$ python3 -q
>>> import numpy as np
>>> np.set_printoptions(precision=1, suppress=True, linewidth=100, floatmode="fixed")
>>> rd = lambda a: np.round(a, 1) + 0
>>> M = np.loadtxt("a.csv", delimiter=",")
>>> M
array([[ -7.5,  -5.1,   0.1,  -4.0,  -3.5,   2.3,  -1.1],
       [ -2.2,   9.4,   4.3,  -1.2,   3.2,  10.3,  -1.7],
       [ -7.8,  -8.1,  -0.8,  -4.4,  -4.8,   0.0,  -0.3],
       [  3.3,  -9.6,  -4.9,   1.0,  -3.2, -11.4,   1.8],
       [ -2.8,   8.0,   4.3,  -1.4,   2.6,  10.0,  -1.6],
       [  2.6,  -0.5,  -1.2,   1.5,   0.4,  -3.6,   1.0],
       [ -0.8,  -1.3,   0.0,  -0.6,  -0.5,   0.0,   0.3],
       [  9.5,  -2.7,  -3.8,   5.0,   1.0, -11.3,   3.0],
       [ -9.8,  -9.1,  -0.3,  -5.3,  -5.7,   1.3,  -0.7],
       [ -1.5,  18.0,   7.4,   0.2,   6.2,  16.7,  -2.6],
       [  9.0,  -2.2,  -4.0,   4.9,   1.1, -10.8,   2.2],
       [ -4.2,   1.8,   1.4,  -1.5,  -0.3,   4.5,  -0.9],
       [ -2.3, -15.4,  -5.4,  -2.3,  -5.2, -11.7,   1.1],
       [ -0.9,  -1.4,  -0.2,  -0.1,  -0.4,  -0.7,   0.3],
       [  8.1,   3.4,  -0.6,   4.5,   3.3,  -4.2,   1.5],
       [ -7.3,  -4.7,   0.7,  -4.0,  -3.2,   3.4,  -1.5],
       [  2.6, -10.2,  -4.4,   1.0,  -2.9, -12.0,   2.0],
       [ -6.4,  -9.2,  -1.6,  -4.2,  -4.6,  -3.1,   0.0],
       [ -5.7,  -2.5,   0.6,  -3.3,  -1.9,   3.9,  -0.8],
       [ -5.9,  -6.3,  -0.9,  -3.1,  -3.6,  -0.5,  -0.5],
       [  9.7,  -1.1,  -3.8,   4.1,   1.2, -10.0,   2.9],
       [ -4.4,  11.6,   6.0,  -1.7,   3.3,  14.5,  -2.6],
       [ -0.8, -16.7,  -6.2,  -0.9,  -5.6, -14.3,   2.1],
       [  6.0,   0.4,  -1.0,   3.2,   1.0,  -5.4,   1.9],
       [ -5.7,  -4.6,   0.2,  -3.5,  -2.2,   1.5,  -1.0],
       [ -1.4,  14.7,   6.4,  -0.9,   4.8,  14.4,  -2.7],
       [ -2.7,   1.8,   1.3,  -1.8,   0.3,   3.8,  -0.8],
       [ -8.8,   0.1,   2.4,  -4.5,  -1.7,   7.7,  -2.2],
       [  1.7,  -1.5,  -1.5,   1.0,  -0.3,  -4.0,   1.2],
       [  6.1,   0.5,  -1.6,   3.2,   1.6,  -5.5,   1.6],
       [  3.6,  -2.6,  -2.1,   1.3,  -0.6,  -5.2,   1.0],
       [  8.5,  -2.4,  -3.4,   4.9,   0.7,  -9.7,   3.1]])
>>> [round(float(x), 1) for x in np.linalg.svd(M, compute_uv=False)[:3]]
[66.2, 43.8, 2.0]
>>> rd(np.abs(np.linalg.svd(M)[2][-1]))
array([0.1, 0.2, 0.6, 0.0, 0.5, 0.4, 0.4])
>>> feats = np.load("case1.npy")
>>> feats
array([[ 0.8,  1.4, -0.6, -0.9, -1.3,  0.0,  0.1, -1.1,  1.2,  0.1],
       [-1.4, -0.5,  0.4,  0.1,  1.8,  1.3,  0.0, -0.8, -1.1,  0.6],
       [ 1.5,  0.5,  0.0,  0.2, -1.3, -0.7, -2.5,  1.8,  0.0, -0.7],
       [-0.6, -1.3,  1.1,  0.4, -1.4, -1.2,  0.4,  1.8,  0.0, -0.5],
       [ 0.5, -0.3,  0.1, -0.7, -2.0,  0.2,  0.5,  1.0,  0.2, -1.1],
       [ 1.0,  0.0,  0.0, -1.4,  3.0,  1.5, -2.3, -1.1,  0.6,  0.1],
       [ 1.3, -0.6,  0.8, -1.1,  0.1,  1.2, -2.9,  1.5,  1.0, -1.6],
       [-1.8, -0.3,  0.0, -0.7,  0.2,  0.4, -0.8, -0.9, -0.1, -0.8],
       [ 1.6, -1.3,  0.0, -0.1,  0.3, -0.4,  0.9,  0.1, -0.5,  0.4]])
>>> W1 = np.array([[-7, -8, -2, 8],
...     [-3, 8, 6, 1],
...     [6, -8, 1, -7],
...     [8, -6, 4, 2],
...     [6, 8, -1, -5],
...     [8, 7, -8, -2],
...     [7, -9, -7, -4],
...     [-4, 1, 0, -9],
...     [0, 6, -2, -5],
...     [8, -8, 5, -5]])
>>> beta = np.array([-1, -1, 1, 1])
>>> hid = np.maximum(feats @ W1 + beta, 0)
>>> (hid > 0).astype(int)
array([[0, 1, 1, 1],
       [1, 1, 0, 0],
       [0, 1, 1, 1],
       [0, 0, 1, 0],
       [0, 0, 0, 1],
       [0, 1, 0, 1],
       [0, 1, 0, 1],
       [1, 1, 0, 0],
       [0, 0, 0, 1]])
>>> np.linalg.matrix_rank(hid)
np.int64(4)
>>> rd((hid > 0).mean(axis=0))
array([0.2, 0.7, 0.3, 0.7])
>>> rd(hid)
array([[ 0.0,  8.0,  2.3, 20.7],
       [42.7, 13.7,  0.0,  0.0],
       [ 0.0,  4.4, 22.7, 19.1],
       [ 0.0,  0.0,  2.8,  0.0],
       [ 0.0,  0.0,  0.0,  5.7],
       [ 0.0, 56.3,  0.0,  3.8],
       [ 0.0, 39.6,  0.0,  1.2],
       [ 2.9, 31.7,  0.0,  0.0],
       [ 0.0,  0.0,  0.0,  7.6]])
>>> Z = np.array([[-3, 0, 1], [-3, 3, 3], [0, -1, -1], [1, -1, -2]])
>>> (hid @ Z).round(6).argmax(axis=1)
array([1, 2, 0, 0, 0, 1, 1, 2, 0])
>>> W1 @ Z
array([[ 53, -30, -45],
       [-14,  17,  13],
       [ -1, -18,  -5],
       [ -4, -24, -18],
       [-47,  30,  41],
       [-47,  31,  41],
       [  2, -16,  -5],
       [  0,  12,  17],
       [-23,  25,  30],
       [ -5, -24, -11]])
